$ python -q
>>> import numpy as np
>>> np.set_printoptions(precision=3, suppress=True, linewidth=160, legacy="1.25")
>>> data = np.loadtxt("arr.csv", delimiter=",")
>>> data
array([[1.  , 0.9 , 0.81],
       [0.9 , 1.  , 0.9 ],
       [0.81, 0.9 , 1.  ]])
>>> np.linalg.matrix_rank(data, rtol=0.1)
1
>>> np.abs(np.linalg.svd(data)[2][-1])
array([0.417, 0.807, 0.417])
>>> np.argsort(-np.linalg.norm(data, axis=0).round(6), kind="stable")[:3]
array([1, 0, 2])
>>> round(np.log10(np.linalg.cond(data)))
2
>>> vec = np.ones(3)
>>> for _ in range(3):
...     vec = data @ vec
...     vec /= np.linalg.norm(vec)
...     print(round(vec @ data @ vec, 3))
... 
2.741
2.741
2.741
>>> vec
array([0.571, 0.59 , 0.571])
>>> ev, vecs = np.linalg.eigh(data)
>>> np.linalg.svd(data, compute_uv=False)
array([2.741, 0.19 , 0.069])
>>> np.linalg.eigvalsh(data + 4 * np.eye(3))
array([4.069, 4.19 , 6.741])
>>> ev.sum(), np.trace(data)
(3.0, 3.0)
>>> np.round(np.linalg.norm(data) ** 2 / np.linalg.norm(data, 2) ** 2, 3)
1.005
>>> np.round(np.linalg.norm(data, 1), 3), np.round(np.linalg.norm(data, np.inf), 3)
(2.8, 2.8)
>>> round(np.linalg.norm(data, 2), 3)
2.741
>>> round(np.linalg.norm(data[1], 1), 3), round(float(np.linalg.norm(data[1], np.inf)), 3)
(2.8, 1.0)
>>> np.linalg.norm(data, axis=1)
array([1.57 , 1.619, 1.57 ])
>>> W0 = np.load("mat.npy")
>>> W0
array([[ 0.753,  1.804,  0.421],
       [-1.631,  0.861, -0.773],
       [ 0.878,  0.052, -1.796]])
>>> O, vecs = np.linalg.qr(W0[:, :1])[0], np.linalg.qr(W0[:, 1:])[0]
>>> sig = np.linalg.svd(O.T @ vecs, compute_uv=False)
>>> (sig > 0.9).sum()
0
>>> np.degrees(np.arccos(sig.clip(0, 1)))
array([90.])
>>> round(float(np.linalg.norm(O @ O.T - vecs @ vecs.T, 2)), 3)
1.0
>>> r0 = np.array([-5, -2, 2])
>>> A2 = W0 + np.outer(r0, np.eye(3)[0])
>>> np.linalg.matrix_rank(np.linalg.inv(A2) - np.linalg.inv(W0), tol=1e-8)
1
>>> np.linalg.matrix_rank(A2 - W0)
1
>>> W0 @ W0
array([[-2.007,  2.934, -1.833],
       [-3.312, -2.243,  0.036],
       [-1.002,  1.536,  3.555]])
>>> (W0 - W0.T) / 2
array([[ 0.   ,  1.718, -0.229],
       [-1.718,  0.   , -0.413],
       [ 0.229,  0.413,  0.   ]])
>>> np.allclose(W0, W0.T)
False
>>> round(float(np.linalg.det(W0)), 3)
-8.0
>>> np.allclose(W0 @ W0.T, W0.T @ W0)
True
>>> (W0 + W0.T) / 2
array([[ 0.753,  0.087,  0.65 ],
       [ 0.087,  0.861, -0.36 ],
       [ 0.65 , -0.36 , -1.796]])
>>> round(float(np.trace(W0)), 3)
-0.182
>>> np.sort(np.abs(np.linalg.eigvals(W0)))
array([2., 2., 2.])
>>> np.round(np.abs(np.linalg.eigvals(W0)).max(), 3)
2.0
>>> np.linalg.matrix_power(W0, 2)
array([[-2.007,  2.934, -1.833],
       [-3.312, -2.243,  0.036],
       [-1.002,  1.536,  3.555]])
>>> J = np.load("a.npy")
>>> J
array([[1, 0, 0, 0, 0, 0],
       [0, 0, 0, 0, 0, 1],
       [0, 0, 1, 0, 0, 0],
       [0, 0, 0, 1, 0, 0],
       [0, 1, 0, 0, 0, 0],
       [0, 0, 0, 0, 1, 0]])
>>> r0, r1 = J[1], J[2]
>>> r0 @ r0
1
>>> r0 @ r1
0
>>> pr = (r0 @ r1) / (r0 @ r0) * r0
>>> pr
array([0., 0., 0., 0., 0., 0.])
>>> (r1 - pr) @ r0
0.0
>>> np.round(np.linalg.norm(r0 + r1) ** 2 + np.linalg.norm(r0 - r1) ** 2, 3)
4.0
>>> vec = np.array([2, 0, 1, 0, 2, 3])
>>> np.round(np.linalg.norm(vec), 3), np.round(np.linalg.norm(J @ vec), 3)
(4.243, 4.243)
>>> round(float(np.linalg.det(J)), 3)
1.0
>>> np.linalg.inv(J)
array([[1., 0., 0., 0., 0., 0.],
       [0., 0., 0., 0., 1., 0.],
       [0., 0., 1., 0., 0., 0.],
       [0., 0., 0., 1., 0., 0.],
       [0., 0., 0., 0., 0., 1.],
       [0., 1., 0., 0., 0., 0.]])
>>> np.linalg.norm(J, axis=0)
array([1., 1., 1., 1., 1., 1.])
>>> J[:, 5] @ J[:, 4]
0
>>> mat = np.minimum.outer(np.arange(1, 11), np.arange(1, 11)) * 4
>>> mat
array([[ 4,  4,  4,  4,  4,  4,  4,  4,  4,  4],
       [ 4,  8,  8,  8,  8,  8,  8,  8,  8,  8],
       [ 4,  8, 12, 12, 12, 12, 12, 12, 12, 12],
       [ 4,  8, 12, 16, 16, 16, 16, 16, 16, 16],
       [ 4,  8, 12, 16, 20, 20, 20, 20, 20, 20],
       [ 4,  8, 12, 16, 20, 24, 24, 24, 24, 24],
       [ 4,  8, 12, 16, 20, 24, 28, 28, 28, 28],
       [ 4,  8, 12, 16, 20, 24, 28, 32, 32, 32],
       [ 4,  8, 12, 16, 20, 24, 28, 32, 36, 36],
       [ 4,  8, 12, 16, 20, 24, 28, 32, 36, 40]])
>>> A2 = mat / np.linalg.norm(mat, axis=1, keepdims=True)
>>> gram = A2 @ A2.T
>>> np.argwhere(np.triu(np.abs(gram) > 0.95, 1))
array([[0, 1],
       [0, 2],
       [0, 3],
       [1, 2],
       [1, 3],
       [1, 4],
       [1, 5],
       [2, 3],
       [2, 4],
       [2, 5],
       [2, 6],
       [2, 7],
       [3, 4],
       [3, 5],
       [3, 6],
       [3, 7],
       [3, 8],
       [3, 9],
       [4, 5],
       [4, 6],
       [4, 7],
       [4, 8],
       [4, 9],
       [5, 6],
       [5, 7],
       [5, 8],
       [5, 9],
       [6, 7],
       [6, 8],
       [6, 9],
       [7, 8],
       [7, 9],
       [8, 9]])
>>> np.round(np.degrees(np.arccos(np.clip(gram[9, 2], -1, 1))), 3)
20.758
>>> np.linalg.norm(A2, axis=1)
array([1., 1., 1., 1., 1., 1., 1., 1., 1., 1.])
>>> (np.abs(gram) > 0.9).astype(int)
array([[1, 1, 1, 1, 1, 1, 1, 1, 0, 0],
       [1, 1, 1, 1, 1, 1, 1, 1, 1, 1],
       [1, 1, 1, 1, 1, 1, 1, 1, 1, 1],
       [1, 1, 1, 1, 1, 1, 1, 1, 1, 1],
       [1, 1, 1, 1, 1, 1, 1, 1, 1, 1],
       [1, 1, 1, 1, 1, 1, 1, 1, 1, 1],
       [1, 1, 1, 1, 1, 1, 1, 1, 1, 1],
       [1, 1, 1, 1, 1, 1, 1, 1, 1, 1],
       [0, 1, 1, 1, 1, 1, 1, 1, 1, 1],
       [0, 1, 1, 1, 1, 1, 1, 1, 1, 1]])
>>> r0 = np.array([0, 1])
>>> np.convolve(mat[9], r0)
array([ 0,  4,  8, 12, 16, 20, 24, 28, 32, 36, 40])
>>> np.cross(mat[9, :3], mat[4, :3])
array([0, 0, 0])
>>> m1 = np.load("layer11.npy")
>>> m1
array([[0, 0, 0],
       [0, 6, 0],
       [0, 0, 0],
       [2, 5, 0],
       [0, 0, 0],
       [1, 0, 0],
       [0, 0, 0],
       [0, 0, 0],
       [0, 0, 5]])
>>> T = np.stack([m1, 5 * m1, m1[::-1]])
>>> np.linalg.matrix_rank(T.reshape(3, -1))
2
>>> T.shape
(3, 9, 3)
>>> np.einsum("bij,cij->bc", T, T)
array([[  91,  455,    4],
       [ 455, 2275,   20],
       [   4,   20,   91]])
>>> np.linalg.matrix_rank(T)
array([3, 3, 3])
>>> (T @ m1.T).shape
(3, 9, 9)
>>> np.linalg.norm(T, axis=(1, 2))
array([ 9.539, 47.697,  9.539])
>>> vec = np.array([0, 0, 0])
>>> a = np.maximum(m1 @ vec, 0)
>>> m1.T @ a
array([0, 0, 0])
>>> np.maximum(m1 @ vec, 0) - np.maximum(-m1 @ vec, 0)
array([0, 0, 0, 0, 0, 0, 0, 0, 0])
>>> A2 = np.c_[m1[:, :2] @ np.array([[1, -3], [-3, 3]]), np.array([-2, -1, 2, 1, 3, -1, -1, -3, -1])]
>>> A2
array([[  0,   0,  -2],
       [-18,  18,  -1],
       [  0,   0,   2],
       [-13,   9,   1],
       [  0,   0,   3],
       [  1,  -3,  -1],
       [  0,   0,  -1],
       [  0,   0,  -3],
       [  0,   0,  -1]])
>>> np.linalg.norm(np.linalg.qr(m1)[0].T @ A2, axis=0) ** 2 / ((A2 ** 2).sum(axis=0) + 1e-12)
array([1.   , 1.   , 0.046])
>>> np.round(np.linalg.norm(A2 - m1 @ np.linalg.lstsq(m1, A2)[0], axis=0), 3) + 0
array([0.   , 0.   , 5.439])
>>> np.linalg.matrix_rank(A2)
3
>>> np.linalg.lstsq(m1, A2[:, 0])[0]
array([ 1., -3.,  0.])
>>> vec = np.array([7, 5, 1])
>>> rhs = m1 @ vec
>>> np.linalg.lstsq(m1, rhs)[0]
array([7., 5., 1.])
>>> np.round(np.linalg.pinv(m1) @ m1, 3) + 0
array([[1., 0., 0.],
       [0., 1., 0.],
       [0., 0., 1.]])
>>> np.linalg.solve(m1.T @ m1, m1.T @ rhs)
array([7., 5., 1.])
>>> rng = np.random.default_rng(57)
>>> rhs = rhs + 0.1 * rng.normal(size=9)
>>> rhs
array([ 0.033, 30.046,  0.156, 39.133,  0.016,  7.037, -0.119, -0.04 ,  5.032])
>>> b, *_ = np.linalg.lstsq(m1, rhs)
>>> round(np.linalg.norm(rhs - m1 @ b), 3)
0.203
>>> np.round(m1.T @ (rhs - m1 @ b), 3) + 0
array([0., 0., 0.])
>>> K = np.array([[3, 3, 2, 4, 1, 1, 3, 3],
...     [3, -86, 2, 0, 1, 0, 4, 4],
...     [1, 3, 22, 3, 5, 2, 2, 0],
...     [3, 0, 0, 41, 1, 1, 0, 4],
...     [5, 1, 3, 2, -65, 3, 4, 1],
...     [5, 5, 5, 4, 4, -8, 5, 2],
...     [2, 2, 5, 3, 3, 3, 90, 4],
...     [5, 2, 0, 0, 2, 2, 5, 51]])
>>> K
array([[  3,   3,   2,   4,   1,   1,   3,   3],
       [  3, -86,   2,   0,   1,   0,   4,   4],
       [  1,   3,  22,   3,   5,   2,   2,   0],
       [  3,   0,   0,  41,   1,   1,   0,   4],
       [  5,   1,   3,   2, -65,   3,   4,   1],
       [  5,   5,   5,   4,   4,  -8,   5,   2],
       [  2,   2,   5,   3,   3,   3,  90,   4],
       [  5,   2,   0,   0,   2,   2,   5,  51]])
>>> r0 = np.array([1, -3, 1])
>>> np.polyval(r0, K[7])
array([  11,   -1,    1,    1,   -1,   -1,   11, 2449])
>>> np.correlate(K[7], K[4], "full")
array([    5,    22,    23,  -319,  -118,    29,    30,   -26,   103,  -162, -3297,   129,   168,    76,   255])
>>> np.cross(K[7, :3], K[4, :3])
array([  6, -15,  -5])
>>> idx = rng.permutation(3)
>>> A2 = m1[:, idx] * rng.choice([-1, 1], 3)
>>> A2
array([[ 0,  0,  0],
       [ 0, -6,  0],
       [ 0,  0,  0],
       [ 0, -5, -2],
       [ 0,  0,  0],
       [ 0,  0, -1],
       [ 0,  0,  0],
       [ 0,  0,  0],
       [-5,  0,  0]])
>>> left, _, Vh = np.linalg.svd(m1.T @ A2)
>>> idx
array([2, 1, 0])
>>> np.round(left @ Vh, 3) + 0
array([[ 0.,  0., -1.],
       [ 0., -1.,  0.],
       [-1.,  0.,  0.]])
>>> F = np.loadtxt("w.csv", delimiter=",")
>>> F
array([[ 0.78 , -3.456,  3.54 , -2.515],
       [ 1.268, -1.019, -2.249,  2.53 ],
       [ 0.63 ,  2.539, -1.125, -0.858],
       [ 0.034,  0.148,  2.39 , -2.887],
       [ 1.48 , -0.377,  2.973, -2.08 ],
       [ 0.405,  0.206,  3.876,  1.573],
       [-0.822,  0.79 , -1.289, -3.477],
       [ 3.386,  1.281,  4.165,  1.278],
       [-1.489,  2.739,  1.344, -5.227],
       [ 1.716,  1.478,  2.38 , -0.839],
       [-0.631,  0.62 , -0.772, -2.4  ],
       [ 0.221, -0.263, -0.515,  2.802],
       [-0.562,  0.577,  0.92 ,  3.736],
       [-1.62 ,  0.586,  2.347,  1.71 ],
       [-1.768, -0.009, -1.133,  2.356],
       [ 0.107, -0.149, -2.223,  0.99 ],
       [-0.28 ,  1.565, -1.689, -1.425],
       [-0.353, -1.776,  2.35 , -3.356],
       [-0.31 , -0.598,  1.792,  0.934],
       [-0.532, -0.936, -1.585, -8.868],
       [ 1.052, -2.981, -2.474, -0.626],
       [ 0.2  , -1.662, -3.428,  0.674],
       [ 1.518, -0.304,  2.835,  1.577],
       [ 0.197,  2.714, -1.315, -0.668],
       [-2.7  , -1.308, -0.667,  0.019],
       [-0.714, -1.895,  0.888, -2.328],
       [ 1.368, -1.138,  1.049, -5.334],
       [-0.055, -1.287, -3.291, -0.056],
       [-1.816, -1.175,  0.739, -1.292],
       [-0.525, -3.271, -1.354, -2.246],
       [ 1.529, -1.286,  1.503,  2.191],
       [-0.609,  1.193,  1.538,  1.905],
       [ 0.903, -2.539,  0.919, -1.677],
       [ 0.618, -1.368, -1.01 ,  2.726],
       [-1.351, -1.309, -0.826, -2.678]])
>>> Ac = (F - F.mean(axis=0)) / F.std(axis=0)
>>> Ac.std(axis=0)
array([1., 1., 1., 1.])
>>> b = np.linalg.lstsq(np.delete(Ac, 0, axis=1), Ac[:, 0])[0]
>>> np.abs(b).argmax()
1
>>> np.round(1 - np.var(Ac[:, 0] - np.delete(Ac, 0, axis=1) @ b), 3)
0.109
>>> Ac = F - F.mean(axis=0)
>>> left, sig, Vh = np.linalg.svd(Ac, full_matrices=False)
>>> (np.sign(left[:, 0]) == np.sign(left[0, 0])).astype(int)
array([1, 0, 0, 1, 1, 0, 1, 0, 1, 0, 1, 0, 0, 0, 0, 0, 1, 1, 0, 1, 1, 0, 0, 0, 0, 1, 1, 0, 1, 1, 0, 0, 1, 0, 1])
>>> np.linalg.matrix_rank(Ac)
4
>>> np.searchsorted(np.cumsum(sig ** 2) / (sig ** 2).sum(), 0.9) + 1
3
>>> sig
array([16.03 , 12.528,  9.203,  6.612])
>>> np.abs(left[:, 0]).argmax()
19
>>> Vh[0] * np.sign(Vh[0, np.abs(Vh[0]).argmax()])
array([0.092, 0.075, 0.067, 0.991])
>>> sig ** 2 / (sig ** 2).sum()
array([0.474, 0.289, 0.156, 0.081])
>>> M = np.array([[2, 1, 0, 1, 2, -2, 0],
...     [2, 0, 0, 1, -2, -1, 1],
...     [2, 2, -2, 2, 0, 0, 1],
...     [0, -2, -2, 0, 2, -2, 1],
...     [-1, 1, -1, 2, -1, 1, -1],
...     [-1, 1, 2, 1, 2, 0, -2],
...     [1, -2, -1, -1, 0, 0, 2]])
>>> M
array([[ 2,  1,  0,  1,  2, -2,  0],
       [ 2,  0,  0,  1, -2, -1,  1],
       [ 2,  2, -2,  2,  0,  0,  1],
       [ 0, -2, -2,  0,  2, -2,  1],
       [-1,  1, -1,  2, -1,  1, -1],
       [-1,  1,  2,  1,  2,  0, -2],
       [ 1, -2, -1, -1,  0,  0,  2]])
>>> O, vecs = np.linalg.qr(M[:, :3])[0], np.linalg.qr(M[:, 3:])[0]
>>> sig = np.linalg.svd(O.T @ vecs, compute_uv=False)
>>> round(np.linalg.norm(O @ O.T - vecs @ vecs.T, 2), 3)
1.0
>>> (sig > 0.9).sum()
1
